$ python3 -q
>>> import numpy as np
>>> np.set_printoptions(precision=1, suppress=True, linewidth=120)
>>> def tidy(a):
...     return np.round(a, 1) + 0
... 
>>> J = np.load("a.npy")
>>> print(J)
[[-1.  2.  0.  0.  0.  0.  0.  0.]
 [ 2. -1.  0.  0.  0.  0.  0.  0.]
 [ 0.  0.  1. -2. -3.  2.  3.  3.]
 [ 0.  0. -1. -1. -2. -1.  3. -1.]
 [ 0.  0.  0. -1.  0.  1.  1.  0.]
 [ 0.  0.  1. -1. -3.  2.  1.  3.]
 [ 0.  0.  1. -1. -1. -2.  2. -3.]
 [ 0.  0.  0. -3.  0. -3.  0.  2.]]
>>> rng = np.random.default_rng(6358)
>>> z = rng.permutation(8)
>>> other = J[:, z] * rng.choice([-1, 1], 8)
>>> other
array([[-0.,  2.,  1., -0., -0.,  0.,  0.,  0.],
       [-0., -1., -2., -0., -0.,  0.,  0.,  0.],
       [-1.,  0., -0.,  2., -2.,  3., -3.,  3.],
       [ 1.,  0., -0.,  1.,  1.,  3., -2., -1.],
       [-0.,  0., -0.,  1., -1.,  1.,  0.,  0.],
       [-1.,  0., -0.,  1., -2.,  1., -3.,  3.],
       [-1.,  0., -0.,  1.,  2.,  2., -1., -3.],
       [-0.,  0., -0.,  3.,  3.,  0.,  0.,  2.]])
>>> U, _, Vt = np.linalg.svd(J.T @ other)
>>> tidy(U @ Vt)
array([[ 0.,  0., -1.,  0.,  0.,  0.,  0.,  0.],
       [ 0.,  1.,  0.,  0.,  0.,  0.,  0.,  0.],
       [-1.,  0.,  0.,  0.,  0.,  0.,  0.,  0.],
       [ 0.,  0.,  0., -1.,  0.,  0.,  0.,  0.],
       [ 0.,  0.,  0.,  0.,  0.,  0.,  1.,  0.],
       [ 0.,  0.,  0.,  0., -1.,  0.,  0.,  0.],
       [ 0.,  0.,  0.,  0.,  0.,  1.,  0.,  0.],
       [ 0.,  0.,  0.,  0.,  0.,  0.,  0.,  1.]])
>>> feats = np.load("m.npy")
>>> feats
array([[-5.7,  3. , -2. , -9. ,  7. ,  2. , -7. ,  8. ],
       [-8. ,  9.3, -7. ,  7. ,  3. ,  0. , -6. ,  2. ],
       [-4. , -6. ,  9.3,  2. , -3. ,  6. , -6. ,  5. ],
       [ 7. , -1. ,  0. , -2.7, -2. ,  0. , -8. , -6. ],
       [-8. , -7. , -7. , -7. ,  8.3,  7. , -5. ,  4. ],
       [-9. , -6. ,  8. , -8. ,  5. ,  5.3, -6. , -5. ],
       [-5. ,  8. ,  4. ,  1. , -1. , -2. , -0.7, -8. ],
       [-6. ,  3. , -2. , -9. ,  7. ,  2. , -7. ,  8.3]])
>>> z = rng.permutation(8)
>>> z
array([1, 3, 6, 0, 2, 4, 5, 7])
>>> other = feats[z][:, z]
>>> print(other)
[[ 9.3  7.  -6.  -8.  -7.   3.   0.   2. ]
 [-1.  -2.7 -8.   7.   0.  -2.   0.  -6. ]
 [ 8.   1.  -0.7 -5.   4.  -1.  -2.  -8. ]
 [ 3.  -9.  -7.  -5.7 -2.   7.   2.   8. ]
 [-6.   2.  -6.  -4.   9.3 -3.   6.   5. ]
 [-7.  -7.  -5.  -8.  -7.   8.3  7.   4. ]
 [-6.  -8.  -6.  -9.   8.   5.   5.3 -5. ]
 [ 3.  -9.  -7.  -6.  -2.   7.   2.   8.3]]
>>> print(tidy(np.trace(other)))
31.4
>>> u = np.array([-3, 3])
>>> tidy(np.array([np.convolve(row, u, "same") for row in feats]))
array([[ 17.1, -26.1,  15. ,  21. , -48. ,  15. ,  27. , -45. ],
       [ 24. , -51.9,  48.9, -42. ,  12. ,   9. ,  18. , -24. ],
       [ 12. ,   6. , -45.9,  21.9,  15. , -27. ,  36. , -33. ],
       [-21. ,  24. ,  -3. ,   8.1,  -2.1,  -6. ,  24. ,  -6. ],
       [ 24. ,  -3. ,   0. ,   0. , -45.9,   3.9,  36. , -27. ],
       [ 27. ,  -9. , -42. ,  48. , -39. ,  -0.9,  33.9,  -3. ],
       [ 15. , -39. ,  12. ,   9. ,   6. ,   3. ,  -3.9,  21.9],
       [ 18. , -27. ,  15. ,  21. , -48. ,  15. ,  27. , -45.9]])
>>> tidy(np.cross(feats[7, :3], feats[1, :3]))
array([ -2.4, -26. , -31.8])
>>> tidy(np.polyval(u, feats[7]))
array([ 21. ,  -6. ,   9. ,  30. , -18. ,  -3. ,  24. , -21.9])
>>> E = np.loadtxt("x.csv", delimiter=",")
>>> E
array([[-4.,  0.,  4.,  4.,  0.],
       [ 2., -4.,  1., -2.,  0.],
       [ 5., -2.,  5.,  2.,  0.],
       [ 3.,  2.,  0., -1.,  0.],
       [ 0.,  0.,  0.,  0.,  8.]])
>>> O, V = np.linalg.qr(E[:, :4])[0], np.linalg.qr(E[:, 4:])[0]
>>> s = np.linalg.svd(O.T @ V, compute_uv=False)
>>> (s > 0.9).sum()
np.int64(0)
>>> print(np.degrees(np.arccos(s.clip(0, 1))))
[90.]
>>> z = rng.permutation(5)
>>> other = E[:, z] * rng.choice([-1, 1], 5)
>>> print(other)
[[-0.  4.  0.  4.  4.]
 [-0.  1. -4. -2. -2.]
 [-0.  5. -2.  2. -5.]
 [-0.  0.  2. -1. -3.]
 [-8.  0.  0.  0. -0.]]
>>> U, _, Vt = np.linalg.svd(E.T @ other)
>>> tidy(U @ Vt)
array([[ 0.,  0.,  0.,  0., -1.],
       [ 0.,  0.,  1.,  0.,  0.],
       [ 0.,  1.,  0.,  0.,  0.],
       [ 0.,  0.,  0.,  1.,  0.],
       [-1.,  0.,  0.,  0.,  0.]])
>>> z
array([4, 2, 1, 3, 0])
>>> tidy(np.linalg.lstsq(E, other)[0])
array([[ 0.,  0.,  0.,  0., -1.],
       [ 0.,  0.,  1.,  0.,  0.],
       [ 0.,  1.,  0.,  0.,  0.],
       [ 0.,  0.,  0.,  1.,  0.],
       [-1.,  0.,  0.,  0.,  0.]])
>>> other = np.linalg.inv(E)
>>> print(tidy(E @ other))
[[1. 0. 0. 0. 0.]
 [0. 1. 0. 0. 0.]
 [0. 0. 1. 0. 0.]
 [0. 0. 0. 1. 0.]
 [0. 0. 0. 0. 1.]]
>>> print(np.allclose(other, E.T))
False
>>> tidy(np.linalg.cond(E))
np.float64(9.6)
>>> tidy(other)
array([[-0.2, -0.1,  0.2, -0.1,  0. ],
       [ 0.1,  0. , -0.1,  0.4,  0. ],
       [ 0.3,  0.3, -0.1,  0.5,  0. ],
       [-0.3, -0.4,  0.3, -0.6,  0. ],
       [ 0. ,  0. ,  0. ,  0. ,  0.1]])
>>> tidy(np.linalg.slogdet(E)[0])
np.float64(-1.0)
>>> tidy(np.linalg.eigvals(other))
array([-0.5+0.1j, -0.5-0.1j,  0.1+0.j , -0.1+0.j ,  0.1+0.j ])
>>> tidy(np.linalg.det(other.T))
np.float64(0.0)
>>> tidy(np.einsum("ij,ji->", other, other))
np.float64(0.5)
>>> tidy(np.einsum("ii->", other))
np.float64(-0.8)
>>> tidy(np.linalg.det(other[::-1]))
np.float64(0.0)
>>> tidy(np.poly(other))
array([1. , 0.8, 0.1, 0. , 0. , 0. ])
>>> data = np.array([[7, 0, 0, 7, 0, 8, 4],
...     [0, 7, 5, 0, 0, 0, 0],
...     [0, 6, 1, 0, 0, 0, 0],
...     [8, 0, 0, 3, 0, 7, 7],
...     [0, 0, 0, 0, 5, 0, 0],
...     [8, 0, 0, 3, 0, 0, 4],
...     [8, 0, 0, 9, 0, 8, 4]])
>>> other = data[0, 0] * data[1:] - np.outer(data[1:, 0], data[0])
>>> other
array([[  0,  49,  35,   0,   0,   0,   0],
       [  0,  42,   7,   0,   0,   0,   0],
       [  0,   0,   0, -35,   0, -15,  17],
       [  0,   0,   0,   0,  35,   0,   0],
       [  0,   0,   0, -35,   0, -64,  -4],
       [  0,   0,   0,   7,   0,  -8,  -4]])
>>> print(tidy(data[:, 0] / data[0, 0]))
[1.  0.  0.  1.1 0.  1.1 1.1]
>>> np.linalg.matrix_rank(other), np.linalg.matrix_rank(data)
(np.int64(6), np.int64(7))
>>> A = np.load("arr.npy")
>>> A
array([[-1.1, -0.7,  0.3, -2.9,  0.3],
       [ 0.2, -1. ,  0.3, -3.8,  0.7],
       [-0.7,  0.6, -0.2,  2. , -0.3],
       [ 0. , -0.2, -0.6, -0.5, -0.3],
       [-0.7, -1.3, -0.2, -5.1, -0.1],
       [ 0.7, -0.1, -1. , -0.6,  0.5],
       [ 1.2, -1.4,  0.7, -5.3, -1.4],
       [ 0.4,  0.2, -1.3,  0.3, -0.1],
       [ 1.2,  0.4, -0.5,  1.3,  0.5],
       [-1.2, -1.6,  1.2, -6.5, -0.5]])
>>> cov = np.cov(A, rowvar=False)
>>> np.argwhere(np.triu(np.abs(np.corrcoef(A.T)) > 0.8, 1))
array([[1, 3]])
>>> print(tidy(np.corrcoef(A.T)))
[[ 1.   0.3 -0.4  0.3  0. ]
 [ 0.3  1.  -0.8  1.   0.4]
 [-0.4 -0.8  1.  -0.8 -0.4]
 [ 0.3  1.  -0.8  1.   0.4]
 [ 0.   0.4 -0.4  0.4  1. ]]
>>> print(cov.shape)
(5, 5)
>>> Xc = A - A.mean(axis=0)
>>> V = np.linalg.svd(Xc)[2][:4]
>>> other = Xc - Xc @ V.T @ V
>>> tidy(np.diag(V.T @ V))
array([1. , 0.1, 1. , 0.9, 1. ])
>>> np.linalg.norm(other, axis=1).round(6).argmax()
np.int64(3)
>>> tidy(other.std(axis=0))
array([0., 0., 0., 0., 0.])
>>> tidy((Xc @ V.T).std(axis=0))
array([3. , 0.8, 0.6, 0.4])
>>> arr = np.array([[-1.0, 0.6, -0.3, -1.4, -0.1, -0.3, 1.6, 0.3],
...     [0.4, -0.4, -1.2, 0.0, -0.9, -0.6, -1.2, 0.5],
...     [0.0, 0.2, -0.5, -0.9, -2.3, 0.8, -0.6, 0.9],
...     [1.7, 1.3, -0.8, 2.1, -0.2, 1.3, -1.3, -1.0],
...     [-1.1, 0.2, -0.3, 0.4, 0.9, 0.3, -0.6, -0.7],
...     [-1.1, 0.1, 0.9, -0.8, 1.0, -0.1, -1.2, 0.7]])
>>> arr[4] = arr[3] + 0.1 * rng.normal(size=8)
>>> tidy(arr)
array([[-1. ,  0.6, -0.3, -1.4, -0.1, -0.3,  1.6,  0.3],
       [ 0.4, -0.4, -1.2,  0. , -0.9, -0.6, -1.2,  0.5],
       [ 0. ,  0.2, -0.5, -0.9, -2.3,  0.8, -0.6,  0.9],
       [ 1.7,  1.3, -0.8,  2.1, -0.2,  1.3, -1.3, -1. ],
       [ 1.7,  1.2, -0.8,  2.1, -0.1,  1.3, -1.3, -0.9],
       [-1.1,  0.1,  0.9, -0.8,  1. , -0.1, -1.2,  0.7]])
>>> u = np.array([0, -5, 2])
>>> tidy(np.polyval(u, arr[4]))
array([-6.6, -4. ,  6. , -8.5,  2.4, -4.7,  8.3,  6.5])
>>> print(tidy(np.cross(arr[4, :3], arr[3, :3])))
[0.1 0.  0.2]
